$ python3 -q
>>> import numpy as np
>>> from numpy import linalg as LA
>>> np.set_printoptions(suppress=True, linewidth=200)
>>> X = np.load("out1.npy")
>>> X
array([[-28.8, -31.4, -29.7],
       [-28.6, -31.1, -29.8],
       [-28.5, -30. , -30.4],
       [-28.7, -30.2, -31.2],
       [-31.2, -30.4, -30.6],
       [-30.5, -29.8, -28.7],
       [-28.1, -31.1, -29.7],
       [-27.8, -30.4, -29.8],
       [-29. , -29.4, -29.3],
       [-30.3, -29.8, -31.5],
       [-30. , -29.5, -29. ],
       [-28.7, -28.5, -29.8],
       [-32.2, -29.9, -30.5],
       [-28. , -31.2, -28.8],
       [-28.3, -30. , -29.4],
       [-28.3, -31.3, -29.6],
       [-30.4, -30. , -30.9],
       [-31.8, -29.7, -29.9],
       [-28.2, -29.7, -28.2],
       [-30.9, -30.1, -32.4],
       [-29.9, -29.7, -30.2],
       [-28.6, -29. , -30.8],
       [-31.3, -30.5, -31. ],
       [-28.8, -31.5, -29.3]])
>>> gram = np.cov(X, rowvar=False)
>>> np.round(np.polyfit(X[:, 2], X[:, 1], 1), 1)
array([ -0.1, -33. ])
>>> gram.round(1)
array([[ 1.8, -0.2,  0.6],
       [-0.2,  0.6, -0.1],
       [ 0.6, -0.1,  1. ]])
>>> np.argwhere(np.triu(np.abs(np.corrcoef(X.T)) > 0.8, 1))
array([], shape=(0, 2), dtype=int64)
>>> np.round(X.std(axis=0), 1)
array([1.3, 0.8, 1. ])
>>> idx = X[:, 0] > np.median(X[:, 0])
>>> u = X[idx].mean(axis=0) - X[~idx].mean(axis=0)
>>> ((X - X.mean(axis=0)) @ u > 0).astype(int)
array([1, 1, 1, 1, 0, 0, 1, 1, 1, 0, 0, 1, 0, 1, 1, 1, 0, 0, 1, 0, 0, 1, 0, 1])
>>> vec = np.array([2, -7, -8])
>>> y = X @ vec
>>> np.round(LA.solve(X.T @ X, X.T @ y), 1)
array([ 2., -7., -8.])
>>> np.round(LA.pinv(X) @ X, 1) + 0
array([[1., 0., 0.],
       [0., 1., 0.],
       [0., 0., 1.]])
>>> np.round(LA.lstsq(X, y)[0], 1)
array([ 2., -7., -8.])
>>> rng = np.random.default_rng(350)
>>> y = y + 0.3 * rng.normal(size=24)
>>> y.round(1)
array([399.7, 399.2, 396.1, 403.5, 395.6, 377.5, 399.2, 395.6, 381.8, 399.8, 378.4, 380.3, 389.1, 392.5, 388.4, 398.9, 397. , 383.8, 377.1, 407.8, 389.8, 392.1, 399. , 397.1])
>>> coef, *_ = LA.lstsq(X, y)
>>> [round(float(LA.norm(LA.solve(X.T @ X + lam * np.eye(3), X.T @ y))), 2) for lam in (0, 1, 10, 100)]
[10.73, 10.5, 9.28, 7.74]
>>> coef.round()
array([ 2., -7., -8.])
>>> np.round(LA.norm(y - X @ coef), 1)
np.float64(1.1)
>>> J = np.array([[7, 1, -3, 1], [-2, 11, 0, -1], [-1, -2, 18, -3], [-1, 2, 3, 21]])
>>> th = np.radians(30)
>>> R = np.eye(4)
>>> R[3, 3] = R[0, 0] = np.cos(th)
>>> R[3, 0], R[0, 3] = -np.sin(th), np.sin(th)
>>> R.round(1)
array([[ 0.9,  0. ,  0. ,  0.5],
       [ 0. ,  1. ,  0. ,  0. ],
       [ 0. ,  0. ,  1. ,  0. ],
       [-0.5,  0. ,  0. ,  0.9]])
>>> Y = J @ R.T
>>> np.round(LA.svd(J, compute_uv=False), 1), np.round(LA.svd(Y, compute_uv=False), 1)
(array([21.4, 18.8, 11.2,  6.7]), array([21.4, 18.8, 11.2,  6.7]))
>>> np.allclose(LA.norm(J, axis=1), LA.norm(Y, axis=1))
True
>>> gram = J.T @ J
>>> np.allclose(gram, gram.T)
True
>>> (J @ J.T).shape
(4, 4)
>>> gram
array([[ 55, -15, -42,  -9],
       [-15, 130, -33,  38],
       [-42, -33, 342,   6],
       [ -9,  38,   6, 452]])
>>> np.round(LA.eigvalsh(gram)[::-1], 1)
array([456.8, 352.2, 125.6,  44.4])
>>> np.diag(gram)
array([ 55, 130, 342, 452])
>>> np.trace(gram), (J ** 2).sum()
(np.int64(979), np.int64(979))
>>> LA.matrix_rank(gram)
np.int64(4)
>>> np.round(LA.svd(J, compute_uv=False) ** 2, 1)
array([456.8, 352.2, 125.6,  44.4])
>>> gram @ gram
array([[  5095,  -1731, -16233,  -5385],
       [ -1731,  19658, -14718,  22053],
       [-16233, -14718, 119853,   3888],
       [ -5385,  22053,   3888, 205865]])
>>> np.round(np.sort(np.abs(LA.eigvals(gram))), 1)
array([ 44.4, 125.6, 352.2, 456.8])
>>> np.allclose(gram, gram.T)
True
>>> round(np.abs(LA.eigvals(gram)).max(), 1)
np.float64(456.8)
>>> np.allclose(gram @ gram.T, gram.T @ gram)
True
>>> np.allclose(J @ J.T, J.T @ J)
False
>>> round(float(LA.det(J)), 1)
29943.0
>>> (J - J.T) / 2
array([[ 0. ,  1.5, -1. ,  1. ],
       [-1.5,  0. ,  1. , -1.5],
       [ 1. , -1. ,  0. , -3. ],
       [-1. ,  1.5,  3. ,  0. ]])
>>> round(float(np.abs(LA.eigvals(J)).max()), 1)
19.6
>>> LA.matrix_power(J, 4)
array([[  1527,  11048, -22026,  24676],
       [ -4674,  10646,   -255, -20172],
       [  -271, -35355,  88305, -85090],
       [-20885,  22412,  92331, 166923]])
>>> LA.determinant(J)
Traceback (most recent call last):
  File "<python-input-53>", line 1, in <module>
    LA.determinant(J)
    ^^^^^^^^^^^^^^
AttributeError: module 'numpy.linalg' has no attribute 'determinant'
>>> assert J == J.T
Traceback (most recent call last):
  File "<python-input-54>", line 1, in <module>
    assert J == J.T
           ^^^^^^^^
ValueError: The truth value of an array with more than one element is ambiguous. Use a.any() or a.all()
